% python3 -q
>>> import numpy as np
>>> import numpy.linalg as la
>>> np.set_printoptions(precision=2, suppress=True, linewidth=100, legacy="1.25")
>>> W0 = np.loadtxt("w.csv", delimiter=",")
>>> W0
array([[2., 2., 3., 3., 2., 5., 4., 2., 2., 6., 6., 3., 4., 2., 0., 2.],
       [2., 4., 6., 3., 0., 4., 4., 3., 4., 2., 1., 5., 3., 3., 3., 4.],
       [3., 6., 4., 3., 5., 2., 2., 3., 0., 5., 3., 1., 4., 3., 6., 5.],
       [3., 3., 3., 6., 4., 0., 6., 2., 1., 1., 0., 2., 3., 6., 0., 6.],
       [2., 0., 5., 4., 0., 4., 4., 2., 3., 4., 3., 1., 4., 4., 2., 4.],
       [5., 4., 2., 0., 4., 4., 3., 3., 1., 2., 2., 2., 0., 3., 2., 3.],
       [4., 4., 2., 6., 4., 3., 0., 4., 6., 4., 2., 1., 4., 6., 4., 0.],
       [2., 3., 3., 2., 2., 3., 4., 6., 2., 2., 4., 3., 5., 2., 2., 3.],
       [2., 4., 0., 1., 3., 1., 6., 2., 6., 3., 4., 5., 3., 4., 3., 2.],
       [6., 2., 5., 1., 4., 2., 4., 2., 3., 2., 0., 5., 6., 2., 1., 3.],
       [6., 1., 3., 0., 3., 2., 2., 4., 4., 0., 6., 3., 6., 4., 3., 6.],
       [3., 5., 1., 2., 1., 2., 1., 3., 5., 5., 3., 4., 3., 5., 3., 5.],
       [4., 3., 4., 3., 4., 0., 4., 5., 3., 6., 6., 3., 0., 3., 1., 5.],
       [2., 3., 3., 6., 4., 3., 6., 2., 4., 2., 4., 5., 3., 6., 0., 2.],
       [0., 3., 6., 0., 2., 2., 4., 2., 3., 1., 3., 3., 1., 0., 2., 4.],
       [2., 4., 5., 6., 4., 3., 0., 3., 2., 3., 6., 5., 5., 2., 4., 2.]])
>>> # symmetric, so the eigenvalues are real
>>> W0.reshape(16, 17)
Traceback (most recent call last):
  File "<python-input-6>", line 1, in <module>
    W0.reshape(16, 17)
    ~~~~~~~~~~^^^^^^^^
ValueError: cannot reshape array of size 256 into shape (16,17)
>>> blk = W0.reshape(16, 2, -1)
>>> np.einsum("ihd,jhd->hij", blk, blk).shape
(2, 16, 16)
>>> arr = np.loadtxt("dump.csv", delimiter=",")
>>> arr
array([[-1.63,  0.66, -1.23, -0.21, -0.74,  0.62, -1.8 ,  0.11,  0.39],
       [ 1.14,  0.7 ,  0.94,  0.27,  0.12, -1.39,  0.54, -1.15,  1.64],
       [ 1.67, -0.55,  1.27,  0.23,  0.71, -0.73,  1.77, -0.22, -0.21],
       [-0.4 ,  1.29, -0.22,  0.06, -0.57, -0.78, -1.14, -1.02,  1.96],
       [ 0.01, -1.25, -0.08, -0.13,  0.43,  1.02,  0.78,  1.16, -2.06],
       [ 1.39, -0.98,  1.02,  0.14,  0.78, -0.18,  1.8 ,  0.3 , -1.03],
       [-0.19, -1.2 , -0.23, -0.16,  0.35,  1.13,  0.58,  1.2 , -2.07],
       [ 1.67, -0.11,  1.3 ,  0.28,  0.56, -1.1 ,  1.49, -0.63,  0.53],
       [-1.69,  0.4 , -1.3 , -0.25, -0.67,  0.88, -1.69,  0.38, -0.06],
       [-0.2 ,  1.27, -0.07,  0.1 , -0.5 , -0.91, -0.96, -1.1 ,  2.03],
       [-1.51,  0.86, -1.12, -0.17, -0.77,  0.37, -1.83, -0.13,  0.78]])
>>> # looks like rank 2
>>> out = arr / la.norm(arr, axis=1, keepdims=True)
>>> G = out @ out.T
>>> print((np.abs(G) > 0.9).astype(int))
[[1 0 1 0 0 1 0 1 1 0 1]
 [0 1 0 0 0 0 0 0 0 0 0]
 [1 0 1 0 0 1 0 1 1 0 1]
 [0 0 0 1 1 0 1 0 0 1 0]
 [0 0 0 1 1 0 1 0 0 1 0]
 [1 0 1 0 0 1 0 0 0 0 1]
 [0 0 0 1 1 0 1 0 0 1 0]
 [1 0 1 0 0 0 0 1 1 0 0]
 [1 0 1 0 0 0 0 1 1 0 1]
 [0 0 0 1 1 0 1 0 0 1 0]
 [1 0 1 0 0 1 0 0 1 0 1]]
>>> np.argwhere(np.triu(np.abs(G) > 0.95, 1))
array([[ 0,  2],
       [ 0,  8],
       [ 0, 10],
       [ 2,  8],
       [ 2, 10],
       [ 3,  4],
       [ 3,  9],
       [ 4,  6],
       [ 4,  9],
       [ 5, 10],
       [ 6,  9],
       [ 7,  8]])
>>> print(G[10])
[ 0.98 -0.26 -0.96  0.65 -0.46 -0.99 -0.35 -0.8   0.92  0.55  1.  ]
>>> print(G)
[[ 1.   -0.45 -1.    0.49 -0.28 -0.95 -0.16 -0.9   0.98  0.38  0.98]
 [-0.45  1.    0.52  0.56 -0.74  0.13 -0.81  0.79 -0.63  0.66 -0.26]
 [-1.    0.52  1.   -0.41  0.19  0.91  0.07  0.94 -0.99 -0.29 -0.96]
 [ 0.49  0.56 -0.41  1.   -0.97 -0.75 -0.94 -0.06  0.29  0.99  0.65]
 [-0.28 -0.74  0.19 -0.97  1.    0.57  0.99 -0.17 -0.06 -0.99 -0.46]
 [-0.95  0.13  0.91 -0.75  0.57  1.    0.47  0.71 -0.85 -0.66 -0.99]
 [-0.16 -0.81  0.07 -0.94  0.99  0.47  1.   -0.29  0.06 -0.97 -0.35]
 [-0.9   0.79  0.94 -0.06 -0.17  0.71 -0.29  1.   -0.97  0.06 -0.8 ]
 [ 0.98 -0.63 -0.99  0.29 -0.06 -0.85  0.06 -0.97  1.    0.17  0.92]
 [ 0.38  0.66 -0.29  0.99 -0.99 -0.66 -0.97  0.06  0.17  1.    0.55]
 [ 0.98 -0.26 -0.96  0.65 -0.46 -0.99 -0.35 -0.8   0.92  0.55  1.  ]]
>>> rank = la.matrix_rank(arr)
>>> rank
2
>>> null = la.svd(arr)[2][rank:].T
>>> [int(la.matrix_rank(arr[:, :j + 1])) for j in range(9)]
[1, 2, 2, 2, 2, 2, 2, 2, 2]
>>> print(null.shape)
(9, 7)
>>> np.allclose(arr @ null, 0)
True
>>> [int(la.matrix_rank(arr[:i])) for i in range(1, len(arr) + 1)]
[1, 2, 2, 2, 2, 2, 2, 2, 2, 2, 2]
>>> W = np.array([[-1, 0],
...     [1, 1],
...     [1, 1],
...     [2, 1],
...     [0, -1],
...     [-2, -1],
...     [1, 2],
...     [-2, -1],
...     [-2, 0]])
>>> c = np.array([4, 2])
>>> H = np.maximum(arr @ W + c, 0)
>>> la.matrix_rank(H)
2
>>> W2 = np.array([[2, 0], [1, 3]])
>>> print(W @ W2)
[[-2  0]
 [ 3  3]
 [ 3  3]
 [ 5  3]
 [-1 -3]
 [-5 -3]
 [ 4  6]
 [-5 -3]
 [-4  0]]
>>> np.argsort(-la.norm(arr, axis=0).round(6), kind="stable")[:3]
array([6, 8, 0])
>>> [round(float(x), 2) for x in la.svd(arr, compute_uv=False)[:3]]
[7.65, 6.37, 0.0]
>>> print(la.cond(arr) > 100)
True
>>> la.matrix_rank(arr, rtol=0.1)
2
>>> X = np.array([[-2.0, 11.0, -16.0, 7.0],
...     [-4.0, 22.0, -32.0, 14.0],
...     [-4.0, 29.0, -46.0, 21.0],
...     [-4.0, 29.0, -46.0, 21.0]])
>>> blk = np.stack([X, 2 * X, X[::-1]])
>>> (blk @ X.T).shape
(3, 4, 4)
>>> la.matrix_rank(blk.reshape(3, -1))
2
>>> la.norm(blk, axis=(1, 2))
array([ 94.75, 189.5 ,  94.75])
>>> la.det(blk)
array([0., 0., 0.])
>>> blk.shape
(3, 4, 4)
>>> rng = np.random.default_rng(80015)
>>> labels = rng.permutation(4)
>>> labels
array([3, 2, 1, 0])
>>> out = X[labels][:, labels]
>>> np.allclose(out, X)
False
>>> np.diag(out)
array([ 21., -46.,  22.,  -2.])
>>> Uu, sigma, Vt = la.svd(X)
>>> np.argmax(sigma[:-1] / (sigma[1:] + 1e-6)) + 1
2
>>> out = Uu[:, :2] @ np.diag(sigma[:2]) @ Vt[:2]
>>> la.matrix_rank(X, rtol=0.05)
1
>>> round(float(la.norm(X - out, 2)), 2), round(float(sigma[2]), 2)
(0.0, 0.0)
>>> la.matrix_rank(out)
2
>>> round(float(np.abs(X - out).max()), 2)
0.0
>>> m1 = np.load("m.npy")
>>> m1
array([[ 13.16,  -2.71, -24.66,  14.84,   6.37,  30.48,  70.42, -46.14,  28.94,  29.38,  31.2 ,
        -51.89],
       [ 11.4 ,  -2.44, -21.16,  14.88,   4.47,  28.33,  64.96, -41.32,  26.5 ,  25.54,  26.79,
        -46.97],
       [ 10.75,  -2.35, -19.86,  14.86,   3.78,  27.52,  62.89, -39.52,  25.6 ,  24.12,  25.16,
        -45.13],
       [  4.79,  -1.79,  -7.51,  13.68,  -2.27,  18.75,  41.27, -21.54,  16.56,  10.54,   9.65,
        -26.58],
       [  4.09,  -1.78,  -6.  ,  13.32,  -2.9 ,  17.49,  38.25, -19.19,  15.38,   8.87,   7.76,
        -24.12],
       [  0.57,  -2.1 ,   2.04,   8.83,  -4.98,   8.22,  17.09,  -4.66,   7.64,  -0.24,  -2.3 ,
         -8.34],
       [  0.51,  -2.12,   2.18,   8.62,  -4.95,   7.93,  16.46,  -4.3 ,   7.43,  -0.41,  -2.48,
         -7.92],
       [  0.16,  -2.22,   3.01,   6.37,  -4.32,   5.2 ,  10.65,  -1.4 ,   5.44,  -1.57,  -3.52,
         -4.36],
       [  0.13,  -0.65,   0.63,   0.52,  -0.49,   0.32,   0.7 ,   0.32,   0.77,  -0.38,  -0.73,
         -0.12],
       [ -0.07,   0.28,  -0.23,  -0.16,   0.16,  -0.09,  -0.23,  -0.14,  -0.31,   0.13,   0.27,
          0.03],
       [ -0.54,   1.64,  -1.13,  -0.57,   0.65,  -0.34,  -0.96,  -0.76,  -1.71,   0.56,   1.26,
          0.12],
       [ -1.24,   3.21,  -1.8 ,  -0.59,   0.8 ,  -0.39,  -1.41,  -1.35,  -3.21,   0.71,   1.95,
          0.21],
       [ -3.3 ,   6.91,  -2.38,   0.36,   0.17,  -0.09,  -1.9 ,  -2.16,  -6.64,   0.17,   2.36,
          0.67],
       [ -3.79,   7.7 ,  -2.38,   0.67,  -0.09,   0.01,  -1.97,  -2.25,  -7.36,  -0.06,   2.29,
          0.82],
       [ -5.17,   9.78,  -2.21,   1.63,  -0.91,   0.3 ,  -2.12,  -2.37,  -9.29,  -0.84,   1.9 ,
          1.29],
       [ -7.03,  12.39,  -1.72,   3.04,  -2.19,   0.71,  -2.3 ,  -2.29, -11.73,  -2.1 ,   1.05,
          2.04],
       [ -7.2 ,  12.63,  -1.66,   3.17,  -2.32,   0.75,  -2.32,  -2.28, -11.95,  -2.22,   0.96,
          2.11],
       [ -8.35,  14.16,  -1.24,   4.09,  -3.18,   1.01,  -2.44,  -2.12, -13.4 ,  -3.08,   0.3 ,
          2.62],
       [ -8.37,  14.18,  -1.23,   4.1 ,  -3.19,   1.01,  -2.44,  -2.12, -13.42,  -3.1 ,   0.29,
          2.63],
       [ -8.95,  14.95,  -0.99,   4.58,  -3.65,   1.14,  -2.5 ,  -2.02, -14.15,  -3.56,  -0.07,
          2.91],
       [-12.74,  19.69,   0.86,   7.78,  -6.78,   1.95,  -2.96,  -1.08, -18.69,  -6.77,  -2.79,
          4.86],
       [-13.59,  20.71,   1.33,   8.51,  -7.51,   2.12,  -3.08,  -0.81, -19.69,  -7.53,  -3.47,
          5.33],
       [-23.09,  31.51,   7.51,  16.92, -16.21,   3.93,  -4.74,   3.11, -30.43, -16.79, -12.12,
         11.18],
       [-29.23,  38.07,  12.1 ,  22.48, -22.15,   4.97,  -6.1 ,   6.28, -37.15, -23.25, -18.42,
         15.4 ],
       [-42.02,  51.11,  22.55,  34.15, -34.96,   6.88,  -9.49,  13.91, -50.84, -37.42, -32.59,
         24.87],
       [-47.03,  56.04,  26.88,  38.74, -40.09,   7.55, -10.98,  17.17, -56.13, -43.16, -38.42,
         28.78],
       [-52.3 ,  61.15,  31.55,  43.58, -45.54,   8.22, -12.63,  20.73, -61.66, -49.29, -44.69,
         32.98],
       [-55.78,  64.49,  34.69,  46.77, -49.16,   8.64, -13.77,  23.15, -65.3 , -53.39, -48.89,
         35.81]])
>>> la.matrix_rank(m1, rtol=0.1)
3
>>> la.cond(m1) > 100
True
>>> np.argsort(-la.norm(m1, axis=0).round(6), kind="stable")[:3]
array([8, 1, 6])
